$ python3 -q
>>> import numpy as np
>>> import numpy.linalg as la
>>> np.set_printoptions(suppress=True, linewidth=200)
>>> r0 = np.array([-3, -2, 2, 2, 3, -2])
>>> v = np.array([1, 0, 2, 1])
>>> arr = np.outer(r0, v)
>>> arr
array([[-3,  0, -6, -3],
       [-2,  0, -4, -2],
       [ 2,  0,  4,  2],
       [ 2,  0,  4,  2],
       [ 3,  0,  6,  3],
       [-2,  0, -4, -2]])
>>> U, sv, VT = la.svd(arr)
>>> np.argmax(sv[:-1] / (sv[1:] + 1e-6)) + 1
np.int64(1)
>>> sv.round(4) + 0
array([14.2829,  0.    ,  0.    ,  0.    ])
>>> A2 = U[:, :1] @ np.diag(sv[:1]) @ VT[:1]
>>> np.round(np.abs(arr - A2).max(), 4)
np.float64(0.0)
>>> la.matrix_rank(arr, rtol=0.05)
np.int64(1)
>>> round(la.norm(arr - A2, 2), 4), round(sv[1], 4)
(np.float64(0.0), np.float64(0.0))
>>> np.round(la.norm(arr - A2) / la.norm(arr), 4)
np.float64(0.0)
>>> mat = np.load("run9.npy")
>>> mat
array([[ 5.,  4., -2.],
       [-4., -5.,  4.],
       [-8., -4., -1.]])
>>> x = np.array([9, -5, -8])
>>> mat @ np.ones(3)
array([  7.,  -5., -13.])
>>> (mat * x).sum(axis=1)
array([ 41., -43., -44.])
>>> np.einsum("ij,j->i", mat, x)
array([ 41., -43., -44.])
>>> np.sign((mat @ x).round(6))
array([ 1., -1., -1.])
>>> (mat @ x).argmax()
np.int64(0)
>>> mat * x
array([[ 45., -20.,  16.],
       [-36.,  25., -32.],
       [-72.,  20.,   8.]])
>>> U, sv, VT = la.svd(mat)
>>> np.argmax(sv[:-1] / (sv[1:] + 1e-6)) + 1
np.int64(2)
>>> A2 = U[:, :2] @ np.diag(sv[:2]) @ VT[:2]
>>> la.matrix_rank(mat, rtol=0.05)
np.int64(2)
>>> round(la.norm(mat - A2) / la.norm(mat), 4)
np.float64(0.0116)
>>> la.matrix_rank(A2)
np.int64(2)
>>> U, sv, VT = la.svd(mat, full_matrices=False)
>>> np.abs(U[:, 0]).round(6).argmax()
np.int64(2)
>>> U.shape, sv.shape, VT.shape
((3, 3), (3,), (3, 3))
>>> sv.round(4)
array([12.7555,  4.5026,  0.1567])
>>> np.round(np.cumsum(sv ** 2) / np.sum(sv ** 2), 4)
array([0.8891, 0.9999, 1.    ])
>>> np.round(np.abs(VT[0]), 4)
array([0.7884, 0.5822, 0.1987])
>>> np.round(U.T @ U, 4) + 0
array([[1., 0., 0.],
       [0., 1., 0.],
       [0., 0., 1.]])
>>> np.round(U.T @ mat @ VT.T, 4) + 0
array([[12.7555,  0.    ,  0.    ],
       [ 0.    ,  4.5026,  0.    ],
       [ 0.    ,  0.    ,  0.1567]])
>>> round(la.norm(mat, 2) / la.norm(mat), 4)
np.float64(0.9429)
>>> np.argsort(-la.norm(mat, axis=0).round(6), kind="stable")[:3]
array([0, 1, 2])
>>> [round(float(x), 4) for x in la.svd(mat, compute_uv=False)[:3]]
[12.7555, 4.5026, 0.1567]
>>> la.matrix_rank(mat, rtol=0.1)
np.int64(2)
>>> A = np.array([[-2, 0, 0, 0, -2, 2],
...     [1, 1, 0, 2, -2, 1],
...     [-2, 0, -1, 1, 0, 2],
...     [2, 1, -2, 1, 2, 0],
...     [-2, 0, -1, 1, 1, 0]])
>>> A[-1] = A[0] + -1 * A[1]
>>> A
array([[-2,  0,  0,  0, -2,  2],
       [ 1,  1,  0,  2, -2,  1],
       [-2,  0, -1,  1,  0,  2],
       [ 2,  1, -2,  1,  2,  0],
       [-3, -1,  0, -2,  0,  1]])
>>> # looks like rank 4
>>> rng = np.random.default_rng(489573)
>>> A2 = A + rng.integers(-2, 3, (5, 4)) @ rng.integers(-2, 3, (4, 6))
>>> A2
array([[-8, -6,  2,  2,  2, -2],
       [-1,  0,  1,  8, 12,  4],
       [ 0, -1, -3,  4,  0,  1],
       [ 6,  4, -4, -2, -6,  1],
       [ 1,  3,  0, -2,  0,  1]])
>>> A2 - A
array([[-6, -6,  2,  2,  4, -4],
       [-2, -1,  1,  6, 14,  3],
       [ 2, -1, -2,  3,  0, -1],
       [ 4,  3, -2, -3, -8,  1],
       [ 4,  4,  0,  0,  0,  0]])
>>> np.abs(A2 - A).sum(axis=1)
array([24, 27,  9, 21,  8])
>>> np.round(la.svd(A2 - A, compute_uv=False), 4) + 0
array([19.6016, 10.1086,  4.3517,  2.7672,  0.    ])
>>> np.abs(np.diag(la.qr(A)[1])) > 1e-9
array([ True,  True,  True,  True, False])
>>> la.lstsq(A[:-1].T, A[-1])[2]
np.int32(4)
>>> np.unique(A.round(6), axis=0).shape
(5, 6)
>>> np.round(np.trace(la.pinv(A) @ A), 4)
np.float64(4.0)
>>> np.allclose(A[:-1].T @ la.lstsq(A[:-1].T, A[-1])[0], A[-1])
True
>>> A2 = np.array([[2, 1, 1]])
>>> X = np.block([[np.zeros((1, 1)), A2], [A2.T, np.zeros((3, 3))]])
>>> X
array([[0., 2., 1., 1.],
       [2., 0., 0., 0.],
       [1., 0., 0., 0.],
       [1., 0., 0., 0.]])
>>> np.round(np.poly(X), 4) + 0
array([ 1.,  0., -6.,  0.,  0.])
>>> np.einsum("ij,ji->", X, X)
np.float64(12.0)
>>> np.round(la.eigvals(X), 4)
array([ 2.4495, -2.4495,  0.    ,  0.    ])
>>> round(la.det(2 * X), 4), np.round(la.det(X), 4)
(np.float64(0.0), np.float64(0.0))
>>> np.einsum("ii->", X)
np.float64(0.0)
>>> vals, evecs = la.eigh(X)
>>> x = np.array([2, 0, 1, 1])
>>> x @ X @ x
np.float64(8.0)
>>> np.abs(X).sum(axis=1).max(), np.round(np.abs(vals).max(), 4)
(np.float64(4.0), np.float64(2.4495))
